% python3 -q
>>> import numpy as np
>>> from numpy import linalg as LA
>>> np.set_printoptions(precision=2, suppress=True, linewidth=160)
>>> feats = np.loadtxt("arr.csv", delimiter=",")
>>> feats
array([[2., 2., 0.],
       [0., 0., 0.],
       [2., 0., 2.],
       [4., 2., 2.],
       [0., 0., 0.],
       [2., 2., 0.],
       [0., 0., 0.],
       [0., 0., 0.],
       [2., 2., 0.],
       [2., 2., 0.],
       [0., 0., 0.],
       [4., 2., 2.],
       [0., 0., 0.],
       [0., 0., 0.]])
>>> w1 = np.array([[4, -4, 5], [4, -1, 3], [-2, -5, 3]])
>>> coef = np.array([0, 1, 3])
>>> act = np.maximum(feats @ w1 + coef, 0)
>>> (act > 0).mean(axis=0)
array([0.5, 0.5, 1. ])
>>> LA.matrix_rank(act)
np.int64(3)
>>> act
array([[16.,  0., 19.],
       [ 0.,  1.,  3.],
       [ 4.,  0., 19.],
       [20.,  0., 35.],
       [ 0.,  1.,  3.],
       [16.,  0., 19.],
       [ 0.,  1.,  3.],
       [ 0.,  1.,  3.],
       [16.,  0., 19.],
       [16.,  0., 19.],
       [ 0.,  1.,  3.],
       [20.,  0., 35.],
       [ 0.,  1.,  3.],
       [ 0.,  1.,  3.]])
>>> basis = np.array([[1, 0], [0, 2], [-3, -2]])
>>> (act @ basis).round(6).argmax(axis=1)
array([1, 1, 1, 1, 1, 1, 1, 1, 1, 1, 1, 1, 1, 1])
>>> act @ basis
array([[-41., -38.],
       [ -9.,  -4.],
       [-53., -38.],
       [-85., -70.],
       [ -9.,  -4.],
       [-41., -38.],
       [ -9.,  -4.],
       [ -9.,  -4.],
       [-41., -38.],
       [-41., -38.],
       [ -9.,  -4.],
       [-85., -70.],
       [ -9.,  -4.],
       [ -9.,  -4.]])
>>> F = np.loadtxt("w.csv", delimiter=",")
>>> F
array([[-0.26,  0.55,  0.79, -0.09],
       [-0.3 , -0.82,  0.44, -0.19],
       [-0.91,  0.11, -0.36,  0.13],
       [ 0.04, -0.12,  0.21,  0.97]])
>>> np.allclose(F @ F.T, F.T @ F)
True
>>> np.sort(np.abs(LA.eigvals(F)))
array([1., 1., 1., 1.])
>>> round(float(np.trace(F)), 2)
-0.48
>>> (F + F.T) / 2
array([[-0.26,  0.12, -0.06, -0.02],
       [ 0.12, -0.82,  0.28, -0.16],
       [-0.06,  0.28, -0.36,  0.17],
       [-0.02, -0.16,  0.17,  0.97]])
>>> round(np.abs(LA.eigvals(F)).max(), 2)
np.float64(1.0)
>>> round(LA.det(F), 2)
np.float64(-1.0)
>>> np.allclose(F, F.T)
False
>>> w1 = np.array([[0, 4], [7, 8], [4, 9], [9, 0]])
>>> coef = np.array([3, -1])
>>> act = np.maximum(F @ w1 + coef, 0)
>>> LA.matrix_rank(act)
np.int64(2)
>>> (act > 0).astype(int)
array([[1, 1],
       [0, 0],
       [1, 0],
       [1, 1]])
>>> (act > 0).mean(axis=0)
array([0.75, 0.5 ])
>>> basis = np.array([[0, -4], [-8, -4]])
>>> w1 @ basis
array([[-32, -16],
       [-64, -60],
       [-72, -52],
       [  0, -36]])
>>> act @ basis
array([[-75.54, -74.57],
       [  0.  ,   0.  ],
       [  0.  , -14.1 ],
       [ -0.3 , -46.86]])
>>> (act @ basis).round(6).argmax(axis=1)
array([1, 0, 0, 0])
>>> rng = np.random.default_rng(69063)
>>> M2 = F + rng.integers(-2, 3, (4, 3)) @ rng.integers(-2, 3, (3, 4))
>>> M2
array([[-4.26, -7.45, -3.21,  1.91],
       [-3.3 , -6.82, -4.56, -0.19],
       [ 1.09,  4.11,  1.64, -0.87],
       [ 4.04,  1.88, -2.79, -1.03]])
>>> np.round(LA.svd(M2 - F, compute_uv=False), 2) + 0
array([13.98,  5.59,  1.1 ,  0.  ])
>>> LA.matrix_rank(M2 - F, tol=1e-8)
np.int64(3)
>>> M2 - F
array([[-4., -8., -4.,  2.],
       [-3., -6., -5.,  0.],
       [ 2.,  4.,  2., -1.],
       [ 4.,  2., -3., -2.]])
>>> q, R = LA.qr(F)
>>> np.trace(q @ q.T)
np.float64(4.0)
>>> q.shape, R.shape
((4, 4), (4, 4))
>>> q
array([[-0.26,  0.55,  0.79, -0.09],
       [-0.3 , -0.82,  0.44, -0.19],
       [-0.91,  0.11, -0.36,  0.13],
       [ 0.04, -0.12,  0.21,  0.97]])
>>> abs(R[0, 0]), round(float(LA.norm(F[:, 0])), 2)
(np.float64(1.0), 1.0)
>>> np.round(q.T @ q, 2) + 0
array([[1., 0., 0., 0.],
       [0., 1., 0., 0.],
       [0., 0., 1., 0.],
       [0., 0., 0., 1.]])
>>> np.abs(np.diag(R))
array([1., 1., 1., 1.])
>>> np.allclose(R.T @ R, F.T @ F)
True
>>> M2 = np.array([[-2, -5], [1, -5], [2, 1], [2, 1]])
>>> np.einsum("ik,kj->ij", F, M2)
array([[ 2.48, -0.71],
       [ 0.3 ,  5.89],
       [ 1.48,  3.78],
       [ 2.14,  1.58]])
>>> M2.T @ F.T
array([[ 2.48,  0.3 ,  1.48,  2.14],
       [-0.71,  5.89,  3.78,  1.58]])
>>> np.einsum("ik,kj->ji", F, M2)
array([[ 2.48,  0.3 ,  1.48,  2.14],
       [-0.71,  5.89,  3.78,  1.58]])
>>> r0 = np.array([0, 1, 0])
>>> arr = r0[np.abs(np.subtract.outer(np.arange(3), np.arange(3)))]
>>> arr
array([[0, 1, 0],
       [1, 0, 1],
       [0, 1, 0]])
>>> LA.lstsq(arr[:-1].T, arr[-1])[2]
np.int32(2)
>>> np.allclose(arr[:-1].T @ LA.lstsq(arr[:-1].T, arr[-1])[0], arr[-1])
True
>>> try:
...     LA.inv(arr)
... except LA.LinAlgError as e:
...     print("failed:", e)
... 
failed: Singular matrix
>>> np.abs(np.diag(LA.qr(arr)[1])) > 1e-9
array([ True,  True, False])
>>> A = np.load("out12.npy")
>>> A
array([[-1.,  1.,  1.,  1.],
       [ 1., -1.,  1.,  1.],
       [ 1.,  1., -1.,  1.],
       [ 1.,  1.,  1., -1.]])
>>> (A - A.T) / 2
array([[0., 0., 0., 0.],
       [0., 0., 0., 0.],
       [0., 0., 0., 0.],
       [0., 0., 0., 0.]])
>>> (A + A.T) / 2
array([[-1.,  1.,  1.,  1.],
       [ 1., -1.,  1.,  1.],
       [ 1.,  1., -1.,  1.],
       [ 1.,  1.,  1., -1.]])
>>> A.inv()
Traceback (most recent call last):
  File "<python-input-62>", line 1, in <module>
    A.inv()
    ^^^^^
AttributeError: 'numpy.ndarray' object has no attribute 'inv'
>>> LA.pinv(A)
array([[-0.25,  0.25,  0.25,  0.25],
       [ 0.25, -0.25,  0.25,  0.25],
       [ 0.25,  0.25, -0.25,  0.25],
       [ 0.25,  0.25,  0.25, -0.25]])
>>> A[:, 1] @ A[:, 0]
np.float64(0.0)
>>> ev, vecs = LA.eig(A)
>>> ev
array([-2.,  2., -2., -2.])
>>> np.round(np.prod(ev), 2)
np.float64(-16.0)
>>> q = A.astype(float).copy()
>>> for j in range(4):
...     q[:, j] -= q[:, :j] @ (q[:, :j].T @ q[:, j])
...     q[:, j] /= LA.norm(q[:, j])
... 
>>> q.T @ A
array([[2., 0., 0., 0.],
       [0., 2., 0., 0.],
       [0., 0., 2., 0.],
       [0., 0., 0., 2.]])
>>> q.T @ q
array([[1., 0., 0., 0.],
       [0., 1., 0., 0.],
       [0., 0., 1., 0.],
       [0., 0., 0., 1.]])
>>> q
array([[-0.5,  0.5,  0.5,  0.5],
       [ 0.5, -0.5,  0.5,  0.5],
       [ 0.5,  0.5, -0.5,  0.5],
       [ 0.5,  0.5,  0.5, -0.5]])
>>> mat = np.load("mat.npy")
>>> mat
array([[  1,  -3,   9, -27],
       [  1,  -2,   4,  -8],
       [  1,  -1,   1,  -1],
       [  1,   0,   0,   0]])
>>> P = np.triu(np.array([[-3, -3, 0, -3], [2, -2, 1, -3], [3, -1, -1, -3], [-1, 2, 1, 1]]), 1) + np.eye(4)
>>> M2 = P @ mat @ LA.inv(P)
>>> round(LA.det(M2), 2)
np.float64(12.0)
>>> LA.matrix_rank(M2)
np.int64(4)
>>> np.trace(M2), np.trace(mat)
(np.float64(0.0), np.int64(0))
>>> np.round(np.poly(mat), 2) + 0
array([ 1.,  0., 22., 10., 12.])
>>> np.einsum("ij,ji->", mat, mat)
np.int64(-44)
>>> LA.eigvals(mat)
array([ 0.24+4.65j,  0.24-4.65j, -0.24+0.71j, -0.24-0.71j])
>>> np.round(LA.det(mat.T), 2)
np.float64(12.0)
>>> X = np.array([[-55, 0, 5], [-2, 51, 0], [-8, 8, 29]])
>>> r0 = np.array([2, 3, 2])
>>> M2 = X + np.outer(r0, np.eye(3)[0])
>>> LA.matrix_rank(M2 - X)
np.int64(1)
>>> M2 = X + rng.integers(-2, 3, (3, 2)) @ rng.integers(-2, 3, (2, 3))
>>> M2
array([[-59,  -4,   9],
       [ -6,  47,   4],
       [ -9,   7,  30]])
>>> M2 - X
array([[-4, -4,  4],
       [-4, -4,  4],
       [-1, -1,  1]])
>>> np.round(LA.svd(M2 - X, compute_uv=False), 2) + 0
array([9.95, 0.  , 0.  ])
>>> ev, vecs = LA.eig(M2)
>>> np.sort(LA.eigvals(M2.T))
array([-58.33,  27.78,  48.55])
>>> np.sort(LA.eigvals(LA.inv(M2)))
array([-0.02,  0.02,  0.04])
>>> ev, vecs = LA.eigh(A)
>>> x = np.array([1, 1, 2, 1])
>>> np.round(vecs * np.abs(ev) @ vecs.T, 2) + 0
array([[2., 0., 0., 0.],
       [0., 2., 0., 0.],
       [0., 0., 2., 0.],
       [0., 0., 0., 2.]])
>>> np.abs(A).sum(axis=1).max(), np.abs(ev).max()
(np.float64(4.0), np.float64(2.0))
>>> (np.sign(vecs[:, -1].round(6)) == np.sign(vecs[0, -1].round(6))).astype(int)
array([1, 1, 1, 1])
>>> np.round(x @ A @ x / (x @ x), 2), ev[0], np.round(ev[-1], 2)
(np.float64(1.57), np.float64(-2.0), np.float64(2.0))
>>> LA.eigvalsh(A[1:, 1:])
array([-2., -2.,  1.])
>>> M2 = LA.inv(X)
>>> np.round(X @ M2, 2) + 0
array([[1., 0., 0.],
       [0., 1., 0.],
       [0., 0., 1.]])
>>> M2.round(2) + 0
array([[-0.02,  0.  ,  0.  ],
       [ 0.  ,  0.02,  0.  ],
       [ 0.  , -0.01,  0.04]])
>>> E = np.load("layer5.npy")
>>> E
array([[-3,  0,  0,  0],
       [-1,  2,  0,  0],
       [-1,  1,  3,  0],
       [ 2,  0,  0,  0]])
>>> np.sort(LA.eigvals(E))
array([-3.,  0.,  2.,  3.])
>>> LA.matrix_rank(E - E[0, 0] * np.eye(4))
np.int64(3)
>>> r0 = np.array([1, 2])
>>> np.cross(X[0, :3], X[2, :3])
array([ -40, 1555, -440])
>>> np.correlate(X[0], X[2], "full")
array([-1595,  -440,   585,    40,   -40])
>>> np.polyval(r0, X[0])
array([-53,   2,   7])
>>> LA.cond(E) > 100
np.True_
>>> [round(float(x), 2) for x in LA.svd(E, compute_uv=False)[:3]]
[4.18, 2.87, 1.8]
>>> np.argsort(-LA.norm(E, axis=0).round(6), kind="stable")[:3]
array([0, 2, 1])
>>> round(LA.norm(E, 2) / LA.norm(E), 2)
np.float64(0.78)
>>> U, sigma, vt = LA.svd(E)
>>> sigma
array([4.18, 2.87, 1.8 , 0.  ])
>>> M2 = U[:, :3] @ np.diag(sigma[:3]) @ vt[:3]
>>> LA.matrix_rank(E, rtol=0.05)
np.int64(3)
>>> round(LA.norm(E - M2) / LA.norm(E), 2)
np.float64(0.0)
>>> LA.matrix_rank(M2)
np.int64(3)
>>> data = np.load("test11.npy")
>>> data
array([[2, 0, 0],
       [0, 0, 0],
       [0, 0, 1]])
>>> LA.matrix_power(data - np.diag(np.diag(data)), 3)
array([[0, 0, 0],
       [0, 0, 0],
       [0, 0, 0]])
>>> LA.matrix_rank(data - data[0, 0] * np.eye(3))
np.int64(2)
>>> [int(LA.matrix_rank(LA.matrix_power(data, p))) for p in range(1, 4)]
[2, 2, 2]
>>> np.sort(LA.eigvals(data))
array([0., 1., 2.])
>>> M2 = np.array([[0, -3, -2], [4, 5, -5], [1, -5, -4]])
>>> np.einsum("ij,ij->i", data, data)
array([4, 0, 1])
>>> LA.matrix_rank(np.vstack([data, M2.T]))
np.int64(3)
>>> round(LA.det(data), 2)
np.float64(0.0)
>>> np.flatnonzero(LA.matrix_power((data != 0) + (data.T != 0) + np.eye(3), 3)[0])
array([0])
>>> (LA.matrix_power((data != 0) + (data.T != 0) + np.eye(3), 3) > 0).astype(int)
array([[1, 0, 0],
       [0, 1, 0],
       [0, 0, 1]])
